>>> import numpy as np
>>> np.set_printoptions(precision=2, suppress=True, linewidth=100)
>>> M = np.load("run17.npy")
>>> M
array([[-1, -8, -6, -9, -9,  8,  7,  6,  1],
       [ 0,  1, -7,  2, -9,  2, -5, -5, -2],
       [ 0,  0,  9,  7,  1, -8,  0, -8,  1],
       [ 0,  0,  0, -3,  8,  4, -1,  6,  5],
       [ 0,  0,  0,  0, -3,  4,  5, -2, -9],
       [ 0,  0,  0,  0,  0, -5, -5,  7,  2],
       [ 0,  0,  0,  0,  0,  0,  3, -1,  0],
       [ 0,  0,  0,  0,  0,  0,  0, -4,  5],
       [ 0,  0,  0,  0,  0,  0,  0,  0,  5]])
>>> # triangular
>>> np.linalg.matrix_rank(M - M[0, 0] * np.eye(9))
np.int64(8)
>>> M @ M
array([[  1,   0,   8, -22,  30, -88, -22,  71,  96],
       [  0,   1, -70, -53,  27,  20, -77, 120,  51],
       [  0,   0,  81,  42,  62,   0,  38, -56, -16],
       [  0,   0,   0,   9, -48,   0,  20, -29, -24],
       [  0,   0,   0,   0,   9, -32, -20,  37, -20],
       [  0,   0,   0,   0,   0,  25,  10, -58,  35],
       [  0,   0,   0,   0,   0,   0,   9,   1,  -5],
       [  0,   0,   0,   0,   0,   0,   0,  16,   5],
       [  0,   0,   0,   0,   0,   0,   0,   0,  25]])
>>> Uu, s, VT = np.linalg.svd(M)
>>> s
array([24.82, 18.61, 12.98, 10.6 ,  8.87,  2.55,  1.45,  0.75,  0.02])
>>> other = Uu[:, :8] @ np.diag(s[:8]) @ VT[:8]
>>> np.linalg.matrix_rank(other)
np.int64(8)
>>> np.linalg.matrix_rank(M, rtol=0.05)
np.int64(7)
>>> np.linalg.matrix_rank(M, rtol=0.1)
np.int64(6)
>>> [round(float(x), 2) for x in np.linalg.svd(M, compute_uv=False)[:3]]
[24.82, 18.61, 12.98]
>>> rng = np.random.default_rng(88)
>>> labels = rng.permutation(9)
>>> labels
array([1, 2, 0, 3, 6, 5, 7, 8, 4])
>>> other = M[labels][:, labels]
>>> np.round(np.linalg.det(other), 2), round(float(np.linalg.det(M[labels])), 2)
(np.float64(-24300.0), 24300.0)
>>> np.allclose(other, M)
False
>>> np.diag(other)
array([ 1,  9, -1, -3,  3, -5, -4,  5, -3])
>>> other
array([[ 1, -7,  0,  2, -5,  2, -5, -2, -9],
       [ 0,  9,  0,  7,  0, -8, -8,  1,  1],
       [-8, -6, -1, -9,  7,  8,  6,  1, -9],
       [ 0,  0,  0, -3, -1,  4,  6,  5,  8],
       [ 0,  0,  0,  0,  3,  0, -1,  0,  0],
       [ 0,  0,  0,  0, -5, -5,  7,  2,  0],
       [ 0,  0,  0,  0,  0,  0, -4,  5,  0],
       [ 0,  0,  0,  0,  0,  0,  0,  5,  0],
       [ 0,  0,  0,  0,  5,  4, -2, -9, -3]])
>>> arr = np.loadtxt("dump.csv", delimiter=",")
>>> arr
array([[-2.12, -1.21, -1.42,  5.62, -0.03,  6.21,  2.03,  1.6 ,  3.9 ],
       [-6.21,  0.81,  3.66,  3.29,  2.32, -2.48,  2.17,  4.3 ,  1.36],
       [-3.2 , -5.49,  0.34, -3.37, -1.37, -1.87, -2.43,  6.07,  0.19],
       [-6.28,  0.06, -1.52, -0.5 , -3.72, -1.89, -0.33, -3.31,  5.43],
       [ 0.54,  0.91, -1.29, -0.29,  1.41,  7.54, -4.39, -3.41, -2.73],
       [-4.15,  2.65,  0.22, -2.5 , -5.47, -3.87,  4.15,  0.26, -2.7 ],
       [-4.28,  5.75,  3.33,  4.07,  1.79, -1.81, -3.32, -1.73,  0.69],
       [-3.91,  1.87, -2.8 , -3.64, -0.47, -2.75, -0.85,  0.43, -7.17],
       [ 1.63, -2.85, -3.25, -0.92, -5.12,  1.18,  3.02,  5.44, -3.39],
       [ 2.48,  6.56, -0.25,  0.21, -0.88,  2.74, -1.72, -2.74, -5.65],
       [-0.06,  2.03, -3.8 , -4.51,  1.98, -1.94,  6.46,  2.76, -2.03],
       [ 5.54,  1.26, -0.16, -6.53, -3.26, -1.58,  0.98, -3.04, -1.32],
       [ 1.05, -0.21,  2.04,  2.34,  7.33,  1.42, -0.4 , -5.74, -0.65],
       [-1.87,  0.05,  0.2 ,  4.62,  3.35,  0.46, -2.04,  7.13,  2.95],
       [-4.03,  4.78,  1.22,  3.89,  4.17, -0.79, -0.42,  2.8 ,  4.26],
       [-2.73, -3.52,  1.18,  1.64,  2.3 ,  2.83,  3.84,  1.84,  6.68],
       [ 2.97, -2.98,  3.22,  2.87,  5.72,  1.41, -2.73,  0.58, -4.6 ],
       [-0.62, -0.99,  5.96, -0.94,  1.34,  3.35, -2.27,  0.88,  6.59],
       [-2.48,  3.39,  3.03,  1.4 , -2.72, -5.4 ,  3.27,  3.05,  3.83]])
>>> arr.mean(axis=0)
array([-1.46,  0.68,  0.52,  0.36,  0.46,  0.15,  0.26,  0.9 ,  0.3 ])
>>> np.count_nonzero(arr)
np.int64(171)
>>> round(float(np.linalg.norm(arr)), 2)
43.59
>>> np.linalg.svd(arr, compute_uv=False)
array([23.4 , 20.85, 16.55, 14.18, 11.56, 11.09,  9.43,  7.48,  6.44])
>>> np.unravel_index(np.abs(arr).argmax(), arr.shape)
(np.int64(4), np.int64(5))
